In [1]: import numpy as np

In [2]: np.set_printoptions(suppress=True, linewidth=140)

In [3]: M = np.loadtxt("data.csv", delimiter=",")

In [4]: M.round(2)
Out[4]: 
array([[-0.35, -0.81,  0.27, -0.27, -0.27],
       [-0.81,  0.51,  0.16, -0.16, -0.16],
       [ 0.27,  0.16,  0.95,  0.05,  0.05],
       [-0.27, -0.16,  0.05,  0.95, -0.05],
       [-0.27, -0.16,  0.05, -0.05,  0.95]])

In [5]: np.round(np.linalg.eigvalsh(M).min(), 2)
Out[5]: np.float64(-1.0)

In [6]: vals, vecs = np.linalg.eigh(M)

In [7]: x0 = np.array([9, 6, 0, 8, 8])

In [8]: np.round(np.linalg.eigvalsh(M[1:, 1:]), 2)
Out[8]: array([0.35, 1.  , 1.  , 1.  ])

In [9]: np.round(x0 @ M @ x0, 2)
Out[9]: np.float64(-92.35)

In [10]: np.round(vecs * np.maximum(vals, 0) @ vecs.T, 2)
Out[10]: 
array([[ 0.32, -0.41,  0.14, -0.14, -0.14],
       [-0.41,  0.76,  0.08, -0.08, -0.08],
       [ 0.14,  0.08,  0.97,  0.03,  0.03],
       [-0.14, -0.08,  0.03,  0.97, -0.03],
       [-0.14, -0.08,  0.03, -0.03,  0.97]])

In [11]: K = np.array([[9, 0, 27], [0, 0, 0], [9, 0, 27], [6, 0, 18], [9, 0, 27]])

In [12]: K
Out[12]: 
array([[ 9,  0, 27],
       [ 0,  0,  0],
       [ 9,  0, 27],
       [ 6,  0, 18],
       [ 9,  0, 27]])

In [13]: U, sigma, vt = np.linalg.svd(K)

In [14]: sigma.round(2) + 0
Out[14]: array([52.82,  0.  ,  0.  ])

In [15]: out = U[:, :1] @ np.diag(sigma[:1]) @ vt[:1]

In [16]: round(float(np.abs(K - out).max()), 2)
Out[16]: 0.0

In [17]: np.round(np.linalg.norm(K - out, 2), 2), np.round(sigma[1], 2)
Out[17]: (np.float64(0.0), np.float64(0.0))

In [18]: np.round(np.linalg.norm(K - out) / np.linalg.norm(K), 2)
Out[18]: np.float64(0.0)

In [19]: rk = np.linalg.matrix_rank(K)

In [20]: rk
Out[20]: np.int64(1)

In [21]: ns = np.linalg.svd(K)[2][rk:].T

In [22]: np.round(ns @ ns.T, 2)
Out[22]: 
array([[ 0.9,  0. , -0.3],
       [ 0. ,  1. ,  0. ],
       [-0.3,  0. ,  0.1]])

In [23]: np.allclose(K @ ns, 0)
Out[23]: True

In [24]: np.round(K @ ns, 2) + 0
Out[24]: 
array([[0., 0.],
       [0., 0.],
       [0., 0.],
       [0., 0.],
       [0., 0.]])

In [25]: [int(np.linalg.matrix_rank(K[:i])) for i in range(1, len(K) + 1)]
Out[25]: [1, 1, 1, 1, 1]

In [26]: out = np.array([[-3, 3, 1], [0, 2, 4], [-3, 2, 4]])

In [27]: np.einsum("ij->j", K)
Out[27]: array([33,  0, 99])

In [28]: np.einsum("ij,ij->i", K, K)
Out[28]: array([810,   0, 810, 360, 810])

In [29]: np.linalg.matrix_rank(np.vstack([K, out.T]))
Out[29]: np.int64(3)

In [30]: np.einsum("ik,kj->ij", K, out)
Out[30]: 
array([[-108,   81,  117],
       [   0,    0,    0],
       [-108,   81,  117],
       [ -72,   54,   78],
       [-108,   81,  117]])

In [31]: K @ out
Out[31]: 
array([[-108,   81,  117],
       [   0,    0,    0],
       [-108,   81,  117],
       [ -72,   54,   78],
       [-108,   81,  117]])

In [32]: np.einsum("ik,kj->ji", K, out)
Out[32]: 
array([[-108,    0, -108,  -72, -108],
       [  81,    0,   81,   54,   81],
       [ 117,    0,  117,   78,  117]])

In [33]: J = np.load("out19.npy")

In [34]: J
Out[34]: 
array([[ 2.08,  1.13,  0.72, -0.1 ],
       [ 1.87,  0.99,  0.89,  0.17],
       [ 1.92,  1.  ,  0.89,  0.09],
       [ 2.17,  0.95,  1.14, -0.14],
       [ 1.94,  1.08,  1.  , -0.14],
       [ 2.02,  0.87,  0.87, -0.05],
       [ 1.81,  1.18,  0.79,  0.08],
       [ 2.13,  0.87,  0.94, -0.03],
       [ 8.96,  8.97,  5.14,  5.84],
       [ 8.94,  8.88,  4.98,  5.84],
       [ 8.82,  8.97,  5.  ,  5.89],
       [ 8.7 ,  8.95,  5.13,  6.01],
       [ 9.03,  8.89,  5.07,  5.96],
       [ 8.96,  8.95,  4.96,  6.1 ],
       [ 9.18,  9.17,  5.14,  5.99],
       [ 9.13,  9.01,  4.93,  6.  ],
       [ 1.96,  2.11,  5.09,  2.89],
       [ 2.21,  1.98,  5.03,  2.98],
       [ 1.9 ,  2.06,  4.98,  2.97],
       [ 1.98,  1.97,  4.98,  3.03],
       [ 2.25,  1.85,  5.03,  2.95],
       [ 2.01,  2.04,  4.96,  3.15],
       [ 1.99,  1.88,  4.82,  2.95],
       [ 2.06,  1.84,  5.06,  3.24]])

In [35]: Xs = J - J.mean(axis=0)

In [36]: vecs = np.linalg.svd(Xs)[2][:3]

In [37]: out = Xs - Xs @ vecs.T @ vecs

In [38]: np.round((Xs @ vecs.T).std(axis=0), 2)
Out[38]: array([5.46, 1.79, 0.13])

In [39]: Xs = (J - J.mean(axis=0)) / J.std(axis=0)

In [40]: np.round(Xs.std(axis=0), 2)
Out[40]: array([1., 1., 1., 1.])

In [41]: np.argwhere(np.abs(Xs) > 2)
Out[41]: array([], shape=(0, 2), dtype=int64)

In [42]: b = np.linalg.lstsq(np.delete(Xs, 1, axis=1), Xs[:, 1])[0]

In [43]: b.round(2)
Out[43]: array([ 0.7 , -0.12,  0.41])

In [44]: labels = J[:, 3] > np.median(J[:, 3])

In [45]: r0 = J[labels].mean(axis=0) - J[~labels].mean(axis=0)

In [46]: round((((J - J.mean(axis=0)) @ r0 > 0) == labels).mean(), 2)
Out[46]: np.float64(0.83)

In [47]: np.argsort(-np.abs(r0).round(6), kind="stable")
Out[47]: array([1, 0, 3, 2])

In [48]: ((J - J.mean(axis=0)) @ r0 > 0).astype(int)
Out[48]: array([0, 0, 0, 0, 0, 0, 0, 0, 1, 1, 1, 1, 1, 1, 1, 1, 0, 0, 0, 0, 0, 0, 0, 0])

In [49]: out = np.c_[J[:, :3] @ np.array([[2, 1, -2], [-1, -1, -2], [-3, 3, 2]]), np.array([2, 0, 2, 0, 1, 2, 0, 1, 1, 2, 1, 1, 1, 2, 0, 0, 2, 0, 1, 1, 1, 2, 0, 0])]

In [50]: out.round(2)
Out[50]: 
array([[  0.87,   3.11,  -4.98,   2.  ],
       [  0.08,   3.55,  -3.94,   0.  ],
       [  0.17,   3.59,  -4.06,   2.  ],
       [ -0.03,   4.64,  -3.96,   0.  ],
       [ -0.2 ,   3.86,  -4.04,   1.  ],
       [  0.56,   3.76,  -4.04,   2.  ],
       [  0.07,   3.  ,  -4.4 ,   0.  ],
       [  0.57,   4.08,  -4.12,   1.  ],
       [ -6.47,  15.41, -25.58,   1.  ],
       [ -5.94,  15.  , -25.68,   2.  ],
       [ -6.33,  14.85, -25.58,   1.  ],
       [ -6.94,  15.14, -25.04,   1.  ],
       [ -6.04,  15.35, -25.7 ,   1.  ],
       [ -5.91,  14.89, -25.9 ,   2.  ],
       [ -6.23,  15.43, -26.42,   0.  ],
       [ -5.54,  14.91, -26.42,   0.  ],
       [-13.46,  15.12,   2.04,   2.  ],
       [-12.65,  15.32,   1.68,   0.  ],
       [-13.2 ,  14.78,   2.04,   1.  ],
       [-12.95,  14.95,   2.06,   1.  ],
       [-12.44,  15.49,   1.86,   1.  ],
       [-12.9 ,  14.85,   1.82,   2.  ],
       [-12.36,  14.57,   1.9 ,   0.  ],
       [-12.9 ,  15.4 ,   2.32,   0.  ]])

In [51]: np.linalg.matrix_rank(np.c_[J, out])
Out[51]: np.int64(5)

In [52]: np.round(np.linalg.norm(np.linalg.qr(J)[0].T @ out, axis=0) ** 2 / ((out ** 2).sum(axis=0) + 1e-12), 2)
Out[52]: array([1.  , 1.  , 1.  , 0.59])

In [53]: rng = np.random.default_rng(88)

In [54]: labels = rng.permutation(4)

In [55]: out = J[:, labels] * rng.choice([-1, 1], 4)

In [56]: out
Out[56]: 
array([[ 1.13,  0.72, -0.1 ,  2.08],
       [ 0.99,  0.89,  0.17,  1.87],
       [ 1.  ,  0.89,  0.09,  1.92],
       [ 0.95,  1.14, -0.14,  2.17],
       [ 1.08,  1.  , -0.14,  1.94],
       [ 0.87,  0.87, -0.05,  2.02],
       [ 1.18,  0.79,  0.08,  1.81],
       [ 0.87,  0.94, -0.03,  2.13],
       [ 8.97,  5.14,  5.84,  8.96],
       [ 8.88,  4.98,  5.84,  8.94],
       [ 8.97,  5.  ,  5.89,  8.82],
       [ 8.95,  5.13,  6.01,  8.7 ],
       [ 8.89,  5.07,  5.96,  9.03],
       [ 8.95,  4.96,  6.1 ,  8.96],
       [ 9.17,  5.14,  5.99,  9.18],
       [ 9.01,  4.93,  6.  ,  9.13],
       [ 2.11,  5.09,  2.89,  1.96],
       [ 1.98,  5.03,  2.98,  2.21],
       [ 2.06,  4.98,  2.97,  1.9 ],
       [ 1.97,  4.98,  3.03,  1.98],
       [ 1.85,  5.03,  2.95,  2.25],
       [ 2.04,  4.96,  3.15,  2.01],
       [ 1.88,  4.82,  2.95,  1.99],
       [ 1.84,  5.06,  3.24,  2.06]])

In [57]: U, _, vt = np.linalg.svd(J.T @ out)

In [58]: labels
Out[58]: array([1, 2, 3, 0])

In [59]: np.round(np.linalg.lstsq(J, out)[0], 2) + 0
Out[59]: 
array([[0., 0., 0., 1.],
       [1., 0., 0., 0.],
       [0., 1., 0., 0.],
       [0., 0., 1., 0.]])

In [60]: data = np.load("case11.npy")

In [61]: data
Out[61]: 
array([[-1.,  0.,  0.,  0.,  0.],
       [ 0., -1.,  1., -3., -2.],
       [ 0., -1.,  3.,  2.,  0.],
       [ 0.,  2.,  1., -2., -3.],
       [ 0., -2.,  3., -3.,  2.]])

In [62]: (data != 0).astype(int)
Out[62]: 
array([[1, 0, 0, 0, 0],
       [0, 1, 1, 1, 1],
       [0, 1, 1, 1, 0],
       [0, 1, 1, 1, 1],
       [0, 1, 1, 1, 1]])

In [63]: (np.linalg.matrix_power((data != 0) + (data.T != 0) + np.eye(5), 5) > 0).astype(int)
Out[63]: 
array([[1, 0, 0, 0, 0],
       [0, 1, 1, 1, 1],
       [0, 1, 1, 1, 1],
       [0, 1, 1, 1, 1],
       [0, 1, 1, 1, 1]])

In [64]: np.round(np.sort(np.linalg.eigvals(data).real), 2)
Out[64]: array([-2.69, -2.69, -1.  ,  3.69,  3.69])

In [65]: data @ data
Out[65]: 
array([[  1.,   0.,   0.,   0.,   0.],
       [  0.,  -2.,  -7.,  17.,   7.],
       [  0.,   2.,  10.,   5.,  -4.],
       [  0.,  -1.,  -6.,   9.,  -4.],
       [  0., -11.,  10.,  12.,  17.]])

In [66]: out = np.linalg.inv(data)

In [67]: np.allclose(out, data.T)
Out[67]: False

In [68]: np.round(np.linalg.cond(data), 2)
Out[68]: np.float64(5.82)

In [69]: np.round(data @ out, 2) + 0
Out[69]: 
array([[1., 0., 0., 0., 0.],
       [0., 1., 0., 0., 0.],
       [0., 0., 1., 0., 0.],
       [0., 0., 0., 1., 0.],
       [0., 0., 0., 0., 1.]])

In [70]: np.round(np.linalg.det(data) * np.linalg.det(out), 2)
Out[70]: np.float64(1.0)

In [71]: X = np.loadtxt("w.csv", delimiter=",")

In [72]: X
Out[72]: 
array([[ -3.2,  -0.4,   0.3,  -0.4, -13. ],
       [  0.5,   0.7,  -1.1,   0.1,  -2. ],
       [  0.3,   1.9,  -0.2,   0.4,   6. ]])

In [73]: r0, r1 = X[0], X[1]

In [74]: r0 @ r0
Out[74]: np.float64(179.65)

In [75]: np.round(r0 @ r1, 2)
Out[75]: np.float64(23.75)

In [76]: pr = (r0 @ r1) / (r0 @ r0) * r0

In [77]: np.linalg.matrix_rank(np.outer(r0, r1))
Out[77]: np.int64(1)

In [78]: round(float(np.linalg.norm(r0 + r1) ** 2 + np.linalg.norm(r0 - r1) ** 2), 2)
Out[78]: 371.22

In [79]: pr.round(2)
Out[79]: array([-0.42, -0.05,  0.04, -0.05, -1.72])

In [80]: gram = X.T @ X

In [81]: np.round(np.linalg.eigvalsh(gram)[::-1], 2) + 0
Out[81]: array([219.09,   3.82,   2.6 ,   0.  ,   0.  ])

In [82]: np.trace(gram), (X ** 2).sum()
Out[82]: (np.float64(225.51), np.float64(225.51))

In [83]: np.linalg.matrix_rank(gram)
Out[83]: np.int64(3)

In [84]: t = np.radians(30)

In [85]: r_ = np.eye(5)

In [86]: r_[0, 0] = r_[4, 4] = np.cos(t)

In [87]: r_[0, 4], r_[4, 0] = -np.sin(t), np.sin(t)

In [88]: r_.round(2)
Out[88]: 
array([[ 0.87,  0.  ,  0.  ,  0.  , -0.5 ],
       [ 0.  ,  1.  ,  0.  ,  0.  ,  0.  ],
       [ 0.  ,  0.  ,  1.  ,  0.  ,  0.  ],
       [ 0.  ,  0.  ,  0.  ,  1.  ,  0.  ],
       [ 0.5 ,  0.  ,  0.  ,  0.  ,  0.87]])

In [89]: out = X @ r_.T

In [90]: np.round(np.linalg.det(r_), 2), round(np.trace(r_), 2)
Out[90]: (np.float64(1.0), np.float64(4.73))

In [91]: x0 = np.array([2, -3, 2, 1, -2])

In [92]: a = np.maximum(r_ @ x0, 0)

In [93]: np.round(r_ * (a > 1e-9)[:, None], 2)
Out[93]: 
array([[ 0.87,  0.  ,  0.  ,  0.  , -0.5 ],
       [ 0.  ,  0.  ,  0.  ,  0.  ,  0.  ],
       [ 0.  ,  0.  ,  1.  ,  0.  ,  0.  ],
       [ 0.  ,  0.  ,  0.  ,  1.  ,  0.  ],
       [ 0.  ,  0.  ,  0.  ,  0.  ,  0.  ]])

In [94]: a.round(2)
Out[94]: array([2.73, 0.  , 2.  , 1.  , 0.  ])

In [95]: np.round(np.tanh(r_ @ x0), 2)
Out[95]: array([ 0.99, -1.  ,  0.96,  0.76, -0.62])

In [96]: m1 = np.load("a.npy")

In [97]: m1
Out[97]: 
array([[0, 0, 1],
       [0, 0, 1],
       [1, 1, 0]])

In [98]: rk = np.linalg.matrix_rank(m1)

In [99]: rk
Out[99]: np.int64(2)

In [100]: ns = np.linalg.svd(m1)[2][rk:].T

In [101]: [int(np.linalg.matrix_rank(np.delete(m1, i, axis=0))) for i in range(3)]
Out[101]: [2, 2, 1]

In [102]: ns[:, 0] / ns[np.abs(ns[:, 0]).round(6).argmax(), 0]
Out[102]: array([ 1., -1.,  0.])

In [103]: np.round(m1 @ np.linalg.pinv(m1) @ m1, 2)
Out[103]: 
array([[0., 0., 1.],
       [0., 0., 1.],
       [1., 1., 0.]])

In [104]: np.round(np.trace(np.linalg.pinv(m1) @ m1), 2)
Out[104]: np.float64(2.0)

In [105]: np.linalg.lstsq(m1[:-1].T, m1[-1])[2]
Out[105]: np.int32(1)

In [106]: np.unique(m1.round(6), axis=0).shape
Out[106]: (2, 3)

In [107]: U, sigma, vt = np.linalg.svd(m1)

In [108]: vecs = vt[:(sigma > 1e-8).sum()]

In [109]: x0 = m1[1] + -3 * m1[0] + rng.integers(2) * np.eye(3)[0]

In [110]: x0
Out[110]: array([ 1.,  0., -2.])

In [111]: np.allclose(vecs.T @ vecs @ x0, x0)
Out[111]: False

In [112]: np.round(vecs.T @ vecs, 2)
Out[112]: 
array([[0.5, 0.5, 0. ],
       [0.5, 0.5, 0. ],
       [0. , 0. , 1. ]])

In [113]: np.round(np.diag(vecs.T @ vecs), 2)
Out[113]: array([0.5, 0.5, 1. ])

In [114]: x0 = np.array([3, 3, 3, 0, 3])

In [115]: a = np.maximum(X @ x0, 0)

In [116]: np.round(np.tanh(X @ x0), 2)
Out[116]: array([-1., -1.,  1.])

In [117]: np.round(np.maximum(X @ x0, 0) - np.maximum(-X @ x0, 0), 2)
Out[117]: array([-48.9,  -5.7,  24. ])

In [118]: np.maximum(X @ (3 * x0), 0)
Out[118]: array([ 0.,  0., 72.])

In [119]: a
Out[119]: array([ 0.,  0., 24.])
